In [1]: import numpy as np

In [2]: np.set_printoptions(precision=2, suppress=True, linewidth=140)

In [3]: W0 = np.load("a.npy")

In [4]: print(W0)
[[3 3 2 0 0 3 0 3 2 1 1 3 0 3 2 0]
 [0 3 3 2 0 0 3 0 3 2 1 1 3 0 3 2]
 [2 0 3 3 2 0 0 3 0 3 2 1 1 3 0 3]
 [3 2 0 3 3 2 0 0 3 0 3 2 1 1 3 0]
 [0 3 2 0 3 3 2 0 0 3 0 3 2 1 1 3]
 [3 0 3 2 0 3 3 2 0 0 3 0 3 2 1 1]
 [1 3 0 3 2 0 3 3 2 0 0 3 0 3 2 1]
 [1 1 3 0 3 2 0 3 3 2 0 0 3 0 3 2]
 [2 1 1 3 0 3 2 0 3 3 2 0 0 3 0 3]
 [3 2 1 1 3 0 3 2 0 3 3 2 0 0 3 0]
 [0 3 2 1 1 3 0 3 2 0 3 3 2 0 0 3]
 [3 0 3 2 1 1 3 0 3 2 0 3 3 2 0 0]
 [0 3 0 3 2 1 1 3 0 3 2 0 3 3 2 0]
 [0 0 3 0 3 2 1 1 3 0 3 2 0 3 3 2]
 [2 0 0 3 0 3 2 1 1 3 0 3 2 0 3 3]
 [3 2 0 0 3 0 3 2 1 1 3 0 3 2 0 3]]

In [5]: assert W0 == W0.T
Traceback (most recent call last):
  Cell In[5], line 1
    assert W0 == W0.T
ValueError: The truth value of an array with more than one element is ambiguous. Use a.any() or a.all()


In [6]: np.round(np.abs(np.linalg.eigvals(W0)).max(), 2)
Out[6]: np.float64(26.0)

In [7]: W0.inv()
Traceback (most recent call last):
  Cell In[7], line 1
    W0.inv()
AttributeError: 'numpy.ndarray' object has no attribute 'inv'


In [8]: np.sort(np.abs(np.linalg.eigvals(W0)))
Out[8]: array([ 1.88,  1.88,  3.61,  3.61,  4.  ,  4.  ,  5.2 ,  5.2 ,  5.22,  5.22,  6.  ,  6.85,  6.85,  7.36,  7.36, 26.  ])

In [9]: rng = np.random.default_rng(619542)

In [10]: labels = rng.permutation(16)

In [11]: print(labels)
[ 8  5  4 11 13  3  6  7  1  0  2 14  9 10 12 15]

In [12]: A2 = W0[labels][:, labels]

In [13]: print(np.trace(A2))
48

In [14]: np.sort(np.abs(np.linalg.eigvals(A2)))
Out[14]: array([ 1.88,  1.88,  3.61,  3.61,  4.  ,  4.  ,  5.2 ,  5.2 ,  5.22,  5.22,  6.  ,  6.85,  6.85,  7.36,  7.36, 26.  ])

In [15]: A2 = W0 ** -1
Traceback (most recent call last):
  Cell In[15], line 1
    A2 = W0 ** -1
ValueError: Integers to negative integer powers are not allowed.


In [16]: A2 = np.linalg.invert(W0)
Traceback (most recent call last):
  Cell In[16], line 1
    A2 = np.linalg.invert(W0)
AttributeError: module 'numpy.linalg' has no attribute 'invert'


In [17]: A2 = np.linalg.inv(W0)

In [18]: np.allclose(A2, W0.T)
Out[18]: False

In [19]: np.round(np.linalg.cond(W0), 2)
Out[19]: np.float64(13.8)

In [20]: A = np.loadtxt("x.csv", delimiter=",")

In [21]: A
Out[21]: 
array([[ 0.01,  0.01,  0.04, -0.01,  0.01, -0.02,  0.01,  0.01, -0.02, -0.06,  0.01, -0.04],
       [ 0.01,  0.01,  0.04, -0.01,  0.01, -0.02,  0.01,  0.01, -0.02, -0.06,  0.01, -0.04],
       [ 0.04,  0.04,  0.2 , -0.04,  0.04, -0.12,  0.04,  0.04, -0.12, -0.28,  0.04, -0.2 ],
       [-0.01, -0.01, -0.04,  0.01, -0.01,  0.02, -0.01, -0.01,  0.02,  0.06, -0.01,  0.04],
       [ 0.01,  0.01,  0.04, -0.01,  0.01, -0.02,  0.01,  0.01, -0.02, -0.06,  0.01, -0.04],
       [-0.02, -0.02, -0.12,  0.02, -0.02,  0.07, -0.02, -0.02,  0.07,  0.17, -0.02,  0.12],
       [ 0.01,  0.01,  0.04, -0.01,  0.01, -0.02,  0.01,  0.01, -0.02, -0.06,  0.01, -0.04],
       [ 0.01,  0.01,  0.04, -0.01,  0.01, -0.02,  0.01,  0.01, -0.02, -0.06,  0.01, -0.04],
       [-0.02, -0.02, -0.12,  0.02, -0.02,  0.07, -0.02, -0.02,  0.07,  0.17, -0.02,  0.12],
       [-0.06, -0.06, -0.28,  0.06, -0.06,  0.17, -0.06, -0.06,  0.17,  0.4 , -0.06,  0.28],
       [ 0.01,  0.01,  0.04, -0.01,  0.01, -0.02,  0.01,  0.01, -0.02, -0.06,  0.01, -0.04],
       [-0.04, -0.04, -0.2 ,  0.04, -0.04,  0.12, -0.04, -0.04,  0.12,  0.28, -0.04,  0.2 ]])

In [22]: np.round(np.sort(np.abs(np.linalg.eigvals(A))), 2) + 0
Out[22]: array([0., 0., 0., 0., 0., 0., 0., 0., 0., 0., 0., 1.])

In [23]: np.trace(A)
Out[23]: np.float64(1.0)

In [24]: A.inv()
Traceback (most recent call last):
  Cell In[24], line 1
    A.inv()
AttributeError: 'numpy.ndarray' object has no attribute 'inv'


In [25]: assert A == A.T
Traceback (most recent call last):
  Cell In[25], line 1
    assert A == A.T
ValueError: The truth value of an array with more than one element is ambiguous. Use a.any() or a.all()


In [26]: print((A + A.T) / 2)
[[ 0.01  0.01  0.04 -0.01  0.01 -0.02  0.01  0.01 -0.02 -0.06  0.01 -0.04]
 [ 0.01  0.01  0.04 -0.01  0.01 -0.02  0.01  0.01 -0.02 -0.06  0.01 -0.04]
 [ 0.04  0.04  0.2  -0.04  0.04 -0.12  0.04  0.04 -0.12 -0.28  0.04 -0.2 ]
 [-0.01 -0.01 -0.04  0.01 -0.01  0.02 -0.01 -0.01  0.02  0.06 -0.01  0.04]
 [ 0.01  0.01  0.04 -0.01  0.01 -0.02  0.01  0.01 -0.02 -0.06  0.01 -0.04]
 [-0.02 -0.02 -0.12  0.02 -0.02  0.07 -0.02 -0.02  0.07  0.17 -0.02  0.12]
 [ 0.01  0.01  0.04 -0.01  0.01 -0.02  0.01  0.01 -0.02 -0.06  0.01 -0.04]
 [ 0.01  0.01  0.04 -0.01  0.01 -0.02  0.01  0.01 -0.02 -0.06  0.01 -0.04]
 [-0.02 -0.02 -0.12  0.02 -0.02  0.07 -0.02 -0.02  0.07  0.17 -0.02  0.12]
 [-0.06 -0.06 -0.28  0.06 -0.06  0.17 -0.06 -0.06  0.17  0.4  -0.06  0.28]
 [ 0.01  0.01  0.04 -0.01  0.01 -0.02  0.01  0.01 -0.02 -0.06  0.01 -0.04]
 [-0.04 -0.04 -0.2   0.04 -0.04  0.12 -0.04 -0.04  0.12  0.28 -0.04  0.2 ]]

In [27]: np.allclose(A, A.T)
Out[27]: True

In [28]: np.linalg.matrix_power(A, 2)
Out[28]: 
array([[ 0.01,  0.01,  0.04, -0.01,  0.01, -0.02,  0.01,  0.01, -0.02, -0.06,  0.01, -0.04],
       [ 0.01,  0.01,  0.04, -0.01,  0.01, -0.02,  0.01,  0.01, -0.02, -0.06,  0.01, -0.04],
       [ 0.04,  0.04,  0.2 , -0.04,  0.04, -0.12,  0.04,  0.04, -0.12, -0.28,  0.04, -0.2 ],
       [-0.01, -0.01, -0.04,  0.01, -0.01,  0.02, -0.01, -0.01,  0.02,  0.06, -0.01,  0.04],
       [ 0.01,  0.01,  0.04, -0.01,  0.01, -0.02,  0.01,  0.01, -0.02, -0.06,  0.01, -0.04],
       [-0.02, -0.02, -0.12,  0.02, -0.02,  0.07, -0.02, -0.02,  0.07,  0.17, -0.02,  0.12],
       [ 0.01,  0.01,  0.04, -0.01,  0.01, -0.02,  0.01,  0.01, -0.02, -0.06,  0.01, -0.04],
       [ 0.01,  0.01,  0.04, -0.01,  0.01, -0.02,  0.01,  0.01, -0.02, -0.06,  0.01, -0.04],
       [-0.02, -0.02, -0.12,  0.02, -0.02,  0.07, -0.02, -0.02,  0.07,  0.17, -0.02,  0.12],
       [-0.06, -0.06, -0.28,  0.06, -0.06,  0.17, -0.06, -0.06,  0.17,  0.4 , -0.06,  0.28],
       [ 0.01,  0.01,  0.04, -0.01,  0.01, -0.02,  0.01,  0.01, -0.02, -0.06,  0.01, -0.04],
       [-0.04, -0.04, -0.2 ,  0.04, -0.04,  0.12, -0.04, -0.04,  0.12,  0.28, -0.04,  0.2 ]])
